>>> import numpy as np
>>> np.set_printoptions(suppress=True, linewidth=140)
>>> def tidy(a):
...     return np.round(a, 2) + 0
... 
>>> E = np.load("a.npy")
>>> E
array([[  1,  -3,   9, -27],
       [  1,  -2,   4,  -8],
       [  1,  -1,   1,  -1],
       [  1,   0,   0,   0]])
>>> Y = np.array([[4, 2], [5, 1]])
>>> basis = np.kron(Y, E)
>>> np.linalg.matrix_rank(basis)
np.int64(8)
>>> Q, r_ = np.linalg.qr(E)
>>> tidy(r_)
array([[-2.  ,  3.  , -7.  , 18.  ],
       [ 0.  ,  2.24, -6.71, 19.68],
       [ 0.  ,  0.  ,  2.  , -9.  ],
       [ 0.  ,  0.  ,  0.  ,  1.34]])
>>> tidy(Q.T @ Q)
array([[1., 0., 0., 0.],
       [0., 1., 0., 0.],
       [0., 0., 1., 0.],
       [0., 0., 0., 1.]])
>>> abs(r_[0, 0]), tidy(np.linalg.norm(E[:, 0]))
(np.float64(2.0), np.float64(2.0))
>>> Q.shape, r_.shape
((4, 4), (4, 4))
>>> rng = np.random.default_rng(1142)
>>> labels = rng.permutation(4)
>>> labels
array([0, 2, 1, 3])
>>> Y = E[labels][:, labels]
>>> tidy(np.sort(np.abs(np.linalg.eigvals(Y))))
array([0.74, 0.74, 4.66, 4.66])
>>> np.allclose(Y, E)
False
>>> np.diag(Y)
array([ 1,  1, -2,  0])
>>> tidy(np.linalg.det(Y)), tidy(np.linalg.det(E[labels]))
(np.float64(12.0), np.float64(-12.0))
>>> left, sigma, Vh = np.linalg.svd(E)
>>> tidy(sigma)
array([30.07,  2.24,  0.92,  0.19])
>>> Y = left[:, :1] @ np.diag(sigma[:1]) @ Vh[:1]
>>> tidy(np.linalg.norm(E - Y) / np.linalg.norm(E))
np.float64(0.08)
>>> tidy(np.abs(E - Y).max())
np.float64(1.03)
>>> tidy(np.linalg.norm(E - Y, 2)), tidy(sigma[1])
(np.float64(2.24), np.float64(2.24))
>>> np.linalg.matrix_rank(Y)
np.int64(1)
>>> x = np.array([7, 5, 6, 0])
>>> h1 = np.maximum(E @ x, 0)
>>> np.flatnonzero(h1 > 1e-9)
array([0, 1, 2, 3])
>>> tidy(np.tanh(E @ x))
array([1., 1., 1., 1.])
>>> M = np.load("sample0.npy")
>>> M
array([[-1,  3, -3,  1,  2],
       [ 2, -1,  3, -3,  1],
       [ 1,  2, -1,  3, -3],
       [-3,  1,  2, -1,  3],
       [ 3, -3,  1,  2, -1]])
>>> labels = rng.permutation(5)
>>> labels
array([3, 1, 4, 2, 0])
>>> Y = M[labels][:, labels]
>>> tidy(np.sort(np.abs(np.linalg.eigvals(Y))))
array([2.  , 2.58, 2.58, 7.17, 7.17])
>>> np.allclose(Y, M)
False
>>> data = np.array([[3, 5, 2], [5, 7, 4], [4, 6, 3], [5, 7, 4], [3, 5, 2]])
>>> # looks like rank 2
>>> np.linalg.cond(data) > 100
np.True_
>>> tidy(np.linalg.norm(data, 2) / np.linalg.norm(data))
np.float64(1.0)
>>> Y = data / np.sqrt((data ** 2).mean(axis=1, keepdims=True))
>>> tidy(Y[1])
array([0.91, 1.28, 0.73])
>>> np.linalg.matrix_rank(data - data.mean(axis=1, keepdims=True))
np.int64(1)
>>> left, sigma, Vh = np.linalg.svd(data)
>>> np.argmax(sigma[:-1] / (sigma[1:] + 1e-6)) + 1
np.int64(2)
>>> tidy(sigma)
array([17.78,  0.94,  0.  ])
>>> Y = left[:, :2] @ np.diag(sigma[:2]) @ Vh[:2]
>>> np.linalg.matrix_rank(Y)
np.int64(2)
>>> tidy(np.linalg.norm(data - Y, 2)), tidy(sigma[2])
(np.float64(0.0), np.float64(0.0))
>>> tidy(np.linalg.norm(data - Y) / np.linalg.norm(data))
np.float64(0.0)
>>> np.linalg.rank(data)
Traceback (most recent call last):
  File "<python-input-53>", line 1, in <module>
    np.linalg.rank(data)
    ^^^^^^^^^^^^^^
AttributeError: module 'numpy.linalg' has no attribute 'rank'
>>> data.mean(axis=0)
array([4., 6., 3.])
>>> np.abs(data).max()
np.int64(7)
>>> np.unravel_index(np.abs(data).argmax(), data.shape)
(np.int64(1), np.int64(1))
>>> np.diff(data, axis=0)
array([[ 2,  2,  2],
       [-1, -1, -1],
       [ 1,  1,  1],
       [-2, -2, -2]])
>>> data - data[0]
array([[0, 0, 0],
       [2, 2, 2],
       [1, 1, 1],
       [2, 2, 2],
       [0, 0, 0]])
>>> t = np.radians(120)
>>> r_ = np.eye(3)
>>> r_[0, 0] = r_[2, 2] = np.cos(t)
>>> r_[0, 2], r_[2, 0] = -np.sin(t), np.sin(t)
>>> tidy(r_)
array([[-0.5 ,  0.  , -0.87],
       [ 0.  ,  1.  ,  0.  ],
       [ 0.87,  0.  , -0.5 ]])
>>> Y = data @ r_.T
>>> tidy(Y)
array([[-3.23,  5.  ,  1.6 ],
       [-5.96,  7.  ,  2.33],
       [-4.6 ,  6.  ,  1.96],
       [-5.96,  7.  ,  2.33],
       [-3.23,  5.  ,  1.6 ]])
>>> np.allclose(data @ data.T, Y @ Y.T)
True
>>> A = np.array([[-3.09, 4.97, -5.11, 6.29],
...     [-3.12, 5.87, 6.23, -4.11],
...     [-6.95, -2.29, -6.3, -2.6],
...     [5.66, 5.21, -4.73, 4.3],
...     [9.36, -1.01, 1.29, -3.1],
...     [-7.32, -6.61, 1.38, 0.91],
...     [-0.94, -9.86, 0.2, 1.4],
...     [-1.12, -6.39, 7.51, -1.27],
...     [-0.28, 8.3, -3.71, -4.15],
...     [4.1, 6.94, 5.84, -0.97],
...     [-0.13, 2.67, 0.55, -9.62],
...     [2.18, 5.26, -3.64, -7.37],
...     [-4.0, -0.91, 4.25, -8.07],
...     [-1.2, -9.11, 0.97, 3.82]])
>>> Xc = (A - A.mean(axis=0)) / A.std(axis=0)
>>> np.argwhere(np.abs(Xc) > 2)
array([[4, 0]])
>>> beta = np.linalg.lstsq(np.delete(Xc, 0, axis=1), Xc[:, 0])[0]
>>> tidy(beta)
array([0.38, 0.14, 0.13])
>>> np.abs(beta).argmax()
np.int64(0)
>>> tidy(1 - np.var(Xc[:, 0] - np.delete(Xc, 0, axis=1) @ beta))
np.float64(0.13)
>>> Q, r_ = np.linalg.qr(A)
>>> tidy(np.trace(Q @ Q.T))
np.float64(4.0)
>>> tidy(r_)
array([[ 16.79,   7.08,   0.33,   0.61],
       [  0.  , -21.44,   3.84,   5.15],
       [  0.  ,   0.  ,  15.89,  -5.85],
       [  0.  ,   0.  ,   0.  , -16.71]])
>>> tidy(Q @ r_)
array([[-3.09,  4.97, -5.11,  6.29],
       [-3.12,  5.87,  6.23, -4.11],
       [-6.95, -2.29, -6.3 , -2.6 ],
       [ 5.66,  5.21, -4.73,  4.3 ],
       [ 9.36, -1.01,  1.29, -3.1 ],
       [-7.32, -6.61,  1.38,  0.91],
       [-0.94, -9.86,  0.2 ,  1.4 ],
       [-1.12, -6.39,  7.51, -1.27],
       [-0.28,  8.3 , -3.71, -4.15],
       [ 4.1 ,  6.94,  5.84, -0.97],
       [-0.13,  2.67,  0.55, -9.62],
       [ 2.18,  5.26, -3.64, -7.37],
       [-4.  , -0.91,  4.25, -8.07],
       [-1.2 , -9.11,  0.97,  3.82]])
>>> (M - M.T) / 2
array([[ 0. ,  0.5, -2. ,  2. , -0.5],
       [-0.5,  0. ,  0.5, -2. ,  2. ],
       [ 2. , -0.5,  0. ,  0.5, -2. ],
       [-2. ,  2. , -0.5,  0. ,  0.5],
       [ 0.5, -2. ,  2. , -0.5,  0. ]])
>>> M @ M
array([[  7, -17,  19, -16,  11],
       [ 11,   7, -17,  19, -16],
       [-16,  11,   7, -17,  19],
       [ 19, -16,  11,   7, -17],
       [-17,  19, -16,  11,   7]])
>>> np.trace(M)
np.int64(-5)
>>> np.allclose(M, M.T)
False
>>> np.linalg.matrix_power(M, 2)
array([[  7, -17,  19, -16,  11],
       [ 11,   7, -17,  19, -16],
       [-16,  11,   7, -17,  19],
       [ 19, -16,  11,   7, -17],
       [-17,  19, -16,  11,   7]])
>>> tidy(np.sort(np.abs(np.linalg.eigvals(M))))
array([2.  , 2.58, 2.58, 7.17, 7.17])
>>> np.allclose(M @ M.T, M.T @ M)
True
>>> tidy(np.abs(np.linalg.eigvals(M)).max())
np.float64(7.17)
